$ python -q
>>> import numpy as np
>>> import numpy.linalg as la
>>> np.set_printoptions(suppress=True, linewidth=160)
>>> M2 = np.array([[-2]])
>>> C = np.array([[0, 1, -1], [2, 1, 3], [1, 2, 3]])
>>> m1 = np.block([[M2, np.zeros((1, 3))], [np.zeros((3, 1)), C]])
>>> m1
array([[-2.,  0.,  0.,  0.],
       [ 0.,  0.,  1., -1.],
       [ 0.,  2.,  1.,  3.],
       [ 0.,  1.,  2.,  3.]])
>>> hat = np.triu(np.array([[2, 1, 3, 4], [4, 4, 5, 5], [4, 5, 5, 1], [0, 1, 3, 0]]), 1) + np.eye(4)
>>> M2 = hat @ m1 @ la.inv(hat)
>>> hat @ m1 - m1 @ hat
array([[ 0., 12., 18., 28.],
       [ 0., 15., 15., 29.],
       [ 0.,  1., -8., -8.],
       [ 0.,  0., -5., -7.]])
>>> np.trace(M2), np.trace(m1)
(np.float64(2.0), np.float64(2.0))
>>> round(float(la.det(M2)), 2)
12.0
>>> la.matrix_rank(M2)
np.int64(4)
>>> A = np.load("block11.npy")
>>> A
array([[ 1,  1,  1,  1, -1, -1, -1, -1],
       [ 1, -1, -1,  1, -1,  1,  1, -1],
       [ 1, -1,  1, -1,  1, -1,  1, -1],
       [ 1,  1, -1, -1, -1, -1,  1,  1]])
>>> M2 = A[0, 0] * A[1:] - np.outer(A[1:, 0], A[0])
>>> M2
array([[ 0, -2, -2,  0,  0,  2,  2,  0],
       [ 0, -2,  0, -2,  2,  0,  2,  0],
       [ 0,  0, -2, -2,  0,  0,  2,  2]])
>>> la.matrix_rank(M2), la.matrix_rank(A)
(np.int64(3), np.int64(4))
>>> A[:, 0] / A[0, 0]
array([1., 1., 1., 1.])
>>> w1 = np.array([[4, 1, 0],
...     [0, 3, 0],
...     [1, 1, 1],
...     [0, 5, 0],
...     [4, 3, 1],
...     [4, 1, 4],
...     [2, 4, 3],
...     [3, 2, 1]])
>>> b = np.array([0, -6, -9])
>>> act = np.maximum(A @ w1 + b, 0)
>>> la.matrix_rank(act)
np.int64(1)
>>> (act > 0).mean(axis=0)
array([0.5, 0. , 0. ])
>>> (act > 0).astype(int)
array([[0, 0, 0],
       [1, 0, 0],
       [1, 0, 0],
       [0, 0, 0]])
>>> C = np.array([[1, 2], [2, 1], [0, 1]])
>>> act @ C
array([[0, 0],
       [2, 4],
       [4, 8],
       [0, 0]])
>>> w1 @ C
array([[ 6,  9],
       [ 6,  3],
       [ 3,  4],
       [10,  5],
       [10, 12],
       [ 6, 13],
       [10, 11],
       [ 7,  9]])
>>> M2 = A / np.sqrt((A ** 2).mean(axis=1, keepdims=True))
>>> np.round(la.norm(M2, axis=1), 2)
array([2.83, 2.83, 2.83, 2.83])
>>> la.matrix_rank(M2) == la.matrix_rank(A)
np.True_
>>> M2 = np.array([[2, -8, -7],
...     [1, 3, 5],
...     [0, 1, -9],
...     [-7, -7, 0],
...     [2, 1, 1],
...     [-8, -5, 6],
...     [0, -9, -8],
...     [-6, 7, 0]])
>>> la.matrix_rank(np.vstack([A, M2.T]))
np.int64(7)
>>> np.einsum("ik,kj->ij", A, M2)
array([[  8,  -5, -10],
       [-10, -41,  -6],
       [ 24, -13, -34],
       [ 10,   3,  -8]])
>>> la.matrix_rank(A @ M2)
np.int64(3)
>>> np.einsum("ik,kj->ji", A, M2)
array([[  8, -10,  24,  10],
       [ -5, -41, -13,   3],
       [-10,  -6, -34,  -8]])
>>> vec = np.array([8, 3, 7, 6])
>>> a = np.maximum(m1 @ vec, 0)
>>> np.flatnonzero(a > 1e-9)
array([1, 2, 3])
>>> np.maximum(m1 @ vec, 0) - np.maximum(-m1 @ vec, 0)
array([-16.,   1.,  31.,  35.])
>>> X = np.loadtxt("mat.csv", delimiter=",")
>>> X
array([[6., 1., 1., 1., 1.],
       [1., 6., 1., 1., 1.],
       [1., 1., 6., 1., 1.],
       [1., 1., 1., 6., 1.],
       [1., 1., 1., 1., 6.]])
>>> # symmetric
>>> M2 = X[0, 0] * X[1:] - np.outer(X[1:, 0], X[0])
>>> M2
array([[ 0., 35.,  5.,  5.,  5.],
       [ 0.,  5., 35.,  5.,  5.],
       [ 0.,  5.,  5., 35.,  5.],
       [ 0.,  5.,  5.,  5., 35.]])
>>> la.matrix_rank(M2), la.matrix_rank(X)
(np.int64(4), np.int64(5))
>>> np.flatnonzero(~M2.round(6).any(axis=1))
array([], dtype=int64)
>>> np.round(X[:, 0] / X[0, 0], 2)
array([1.  , 0.17, 0.17, 0.17, 0.17])
>>> W0 = np.vander(np.arange(5) - 3, 4, increasing=True)
>>> W0
array([[  1,  -3,   9, -27],
       [  1,  -2,   4,  -8],
       [  1,  -1,   1,  -1],
       [  1,   0,   0,   0],
       [  1,   1,   1,   1]])
>>> la.matrix_rank(W0, rtol=0.1)
np.int64(1)
>>> np.round(np.abs(la.svd(W0)[2][-1]), 2)
array([0.71, 0.02, 0.67, 0.2 ])
>>> np.argsort(-la.norm(W0, axis=0).round(6), kind="stable")[:3]
array([3, 2, 1])
>>> hat = np.triu(np.array([[0, 5, 0, 3, 3],
...     [0, 2, 1, 3, 3],
...     [2, 1, 2, 1, 3],
...     [4, 5, 3, 5, 1],
...     [1, 1, 1, 3, 0]]), 1) + np.eye(5)
>>> M2 = hat @ X @ la.inv(hat)
>>> M2
array([[  17.,  -48.,   60.,   60., -120.],
       [   8.,  -27.,   40.,   40.,  -80.],
       [   5.,  -20.,   30.,   25.,  -50.],
       [   2.,   -8.,   10.,   15.,  -20.],
       [   1.,   -4.,    5.,    5.,   -5.]])
>>> hat @ X - X @ hat
array([[ 11.,   6.,  10.,   4.,   1.],
       [  7.,   2.,   6.,   0.,  -3.],
       [  4.,  -1.,   3.,  -3.,  -6.],
       [  1.,  -4.,   0.,  -6.,  -9.],
       [  0.,  -5.,  -1.,  -7., -10.]])
>>> np.round(np.poly(M2), 2)
array([    1.,   -30.,   350., -2000.,  5625., -6250.])
>>> M2 = np.array([[-1, -1], [2, 2], [0, 2], [-1, 2]])
>>> W0 @ M2
array([[ 20, -43],
       [  3, -13],
       [ -2,  -3],
       [ -1,  -1],
       [  0,   5]])
>>> M2.T @ W0.T
array([[ 20,   3,  -2,  -1,   0],
       [-43, -13,  -3,  -1,   5]])
>>> np.einsum("ik,kj->ji", W0, M2)
array([[ 20,   3,  -2,  -1,   0],
       [-43, -13,  -3,  -1,   5]])
>>> np.einsum("ij,ij->i", W0, W0)
array([820,  85,   4,   1,   4])
>>> np.einsum("ij->j", W0)
array([  5,  -5,  15, -35])
>>> J = np.load("data.npy")
>>> J
array([[-1.,  4., -4.,  2.],
       [-4.,  8., -6.,  3.],
       [-4.,  6., -5.,  4.],
       [-4.,  6., -8.,  7.]])
>>> hat = np.triu(np.array([[-2, 1, 1, -3], [-1, 3, 2, 1], [-2, -1, 0, 1], [-3, -3, -2, 3]]), 1) + np.eye(4)
>>> M2 = hat @ J @ la.inv(hat)
>>> np.trace(M2), np.trace(J)
(np.float64(9.0), np.float64(9.0))
>>> u = np.array([0, -2, -2, -2])
>>> M2 = J + np.outer(u, np.eye(4)[3])
>>> la.matrix_rank(la.inv(M2) - la.inv(J), tol=1e-8)
np.int64(1)
>>> M2
array([[-1.,  4., -4.,  2.],
       [-4.,  8., -6.,  1.],
       [-4.,  6., -5.,  2.],
       [-4.,  6., -8.,  5.]])
>>> w, vecs = la.eig(J)
>>> w.round(2)
array([1., 3., 3., 2.])
>>> K = np.load("run12.npy")
>>> K.round(2)
array([[ 1.  ,  0.  ,  0.  ],
       [ 0.  ,  0.87,  0.5 ],
       [ 0.  , -0.5 ,  0.87]])
>>> round(float(la.det(K)), 2)
1.0
>>> round(float(np.trace(K)), 2)
2.73
>>> np.allclose(K, K.T)
False
>>> np.allclose(K @ K.T, K.T @ K)
True
>>> (la.matrix_power((K != 0) + (K.T != 0) + np.eye(3), 3) > 0).astype(int)
array([[1, 0, 0],
       [0, 1, 1],
       [0, 1, 1]])
>>> (K != 0).astype(int)
array([[1, 0, 0],
       [0, 1, 1],
       [0, 1, 1]])
>>> M2 = la.inv(K)
>>> round(float(la.cond(K)), 2)
1.0
>>> np.round(la.slogdet(K)[0], 2)
np.float64(1.0)
>>> np.round(K @ M2, 2) + 0
array([[1., 0., 0.],
       [0., 1., 0.],
       [0., 0., 1.]])
>>> round(float(la.det(K) * la.det(M2)), 2)
1.0
>>> np.allclose(M2, K.T)
True
>>> (np.abs(M2) > 1e-9).astype(int)
array([[1, 0, 0],
       [0, 1, 1],
       [0, 1, 1]])
>>> vec = np.array([-1, 0, 3])
>>> y = K @ vec
>>> b, lr = np.zeros(3), 1 / la.norm(K, 2) ** 2
>>> for i in range(15):
...     b -= lr * K.T @ (K @ b - y)
...     if i % 5 == 0: print(i, round(la.norm(K @ b - y), 2))
... 
0 0.0
5 0.0
10 0.0
>>> np.round(la.cond(K), 2)
np.float64(1.0)
>>> E = np.array([[0, 0, 9, 6, 6],
...     [0, 0, 8, 6, 5],
...     [0, 0, 0, 6, 7],
...     [0, 0, 0, 0, 7],
...     [0, 0, 0, 0, 0]])
>>> # looks like rank 3
>>> vec = np.array([1, 0, 0, 0])
>>> y = W0 @ vec
>>> np.round(la.solve(W0.T @ W0, W0.T @ y), 2) + 0
array([1., 0., 0., 0.])
>>> rng = np.random.default_rng(6822)
>>> y = y + 0.02 * rng.normal(size=5)
>>> y.round(2)
array([1.  , 0.97, 0.95, 1.04, 1.01])
>>> b, *_ = la.lstsq(W0, y)
>>> [round(float(la.norm(la.solve(W0.T @ W0 + lam * np.eye(4), W0.T @ y))), 2) for lam in (0, 1, 10, 100)]
[1.03, 0.68, 0.27, 0.06]
>>> np.round(la.eigvals(E).sum().real, 2)
np.float64(0.0)
>>> np.einsum("ij,ji->", E, E)
np.int64(0)
>>> M2 = np.array([[2, 1], [1, 0], [2, 1], [1, 2], [2, 0]])
>>> np.einsum("ij->j", E)
array([ 0,  0, 17, 18, 25])
>>> np.einsum("ik,kj->ij", E, M2)
array([[36, 21],
       [32, 20],
       [20, 12],
       [14,  0],
       [ 0,  0]])
>>> la.matrix_rank(E @ M2)
np.int64(2)
>>> E @ M2
array([[36, 21],
       [32, 20],
       [20, 12],
       [14,  0],
       [ 0,  0]])
>>> M2.T @ E.T
array([[36, 32, 20, 14,  0],
       [21, 20, 12,  0,  0]])
>>> M2 = E + rng.integers(-2, 3, (5, 3)) @ rng.integers(-2, 3, (3, 5))
>>> M2
array([[ 2, -4, 10, 12, 11],
       [ 0,  4, 10, -6, -3],
       [ 0,  0,  0,  2,  4],
       [ 1, -3,  0,  8, 13],
       [-3,  5, -2, -4, -4]])
>>> np.abs(M2 - E).sum(axis=1)
array([18, 26,  7, 18, 18])
>>> M2 - E
array([[  2,  -4,   1,   6,   5],
       [  0,   4,   2, -12,  -8],
       [  0,   0,   0,  -4,  -3],
       [  1,  -3,   0,   8,   6],
       [ -3,   5,  -2,  -4,  -4]])
>>> w1 = np.array([[-2, 5, 0, 2],
...     [-2, 4, -1, 4],
...     [-2, 5, -1, -5],
...     [2, 1, 1, 5],
...     [-2, -4, 2, 1]])
>>> b = np.array([-3, -1, 2, -2])
>>> act = np.maximum(M2 @ w1 + b, 0)
>>> la.matrix_rank(act)
np.int64(3)
>>> act
array([[ 0, 11, 30,  7],
       [ 0, 71,  0,  0],
       [ 0,  0, 12, 12],
       [ 0,  0, 39, 41],
       [ 0,  6,  0,  0]])
>>> (act > 0).mean(axis=0)
array([0. , 0.6, 0.6, 0.6])
>>> C = np.array([[8, 3, 4], [8, 8, 9], [1, 1, 3], [6, 8, 2]])
>>> act @ C
array([[160, 174, 203],
       [568, 568, 639],
       [ 84, 108,  60],
       [285, 367, 199],
       [ 48,  48,  54]])
>>> (act @ C).round(6).argmax(axis=1)
array([2, 2, 1, 1, 2])
>>> data = np.load("arr.npy")
>>> data
array([[ 0,  0,  0],
       [ 0,  1,  2],
       [-1,  2, -1],
       [ 0,  0,  0],
       [ 0,  0,  0],
       [ 0,  0,  0],
       [ 1,  3, -1],
       [ 0,  0,  0],
       [ 0,  0,  0],
       [ 0,  0,  0],
       [-1,  2, -1],
       [ 0,  0,  0]])
>>> vec = np.array([0, 5, -1, 3])
>>> y = J @ vec
>>> b, lr = np.zeros(4), 1 / la.norm(J, 2) ** 2
>>> for i in range(40):
...     b -= lr * J.T @ (J @ b - y)
...     if i % 10 == 0: print(i, round(la.norm(J @ b - y), 2))
... 
0 3.05
10 2.38
20 1.87
30 1.5
>>> round(float(la.cond(J)), 2)
115.62
>>> vec = np.array([1, 2, 5])
>>> y = data @ vec
>>> b, lr = np.zeros(3), 1 / la.norm(data, 2) ** 2
>>> for i in range(300):
...     b -= lr * data.T @ (data @ b - y)
...     if i % 50 == 0: print(i, round(la.norm(data @ b - y), 2))
... 
0 9.25
50 0.0
100 0.0
150 0.0
200 0.0
250 0.0
>>> b.round(2)
array([1., 2., 5.])
>>> np.round(la.cond(data), 2)
np.float64(2.69)
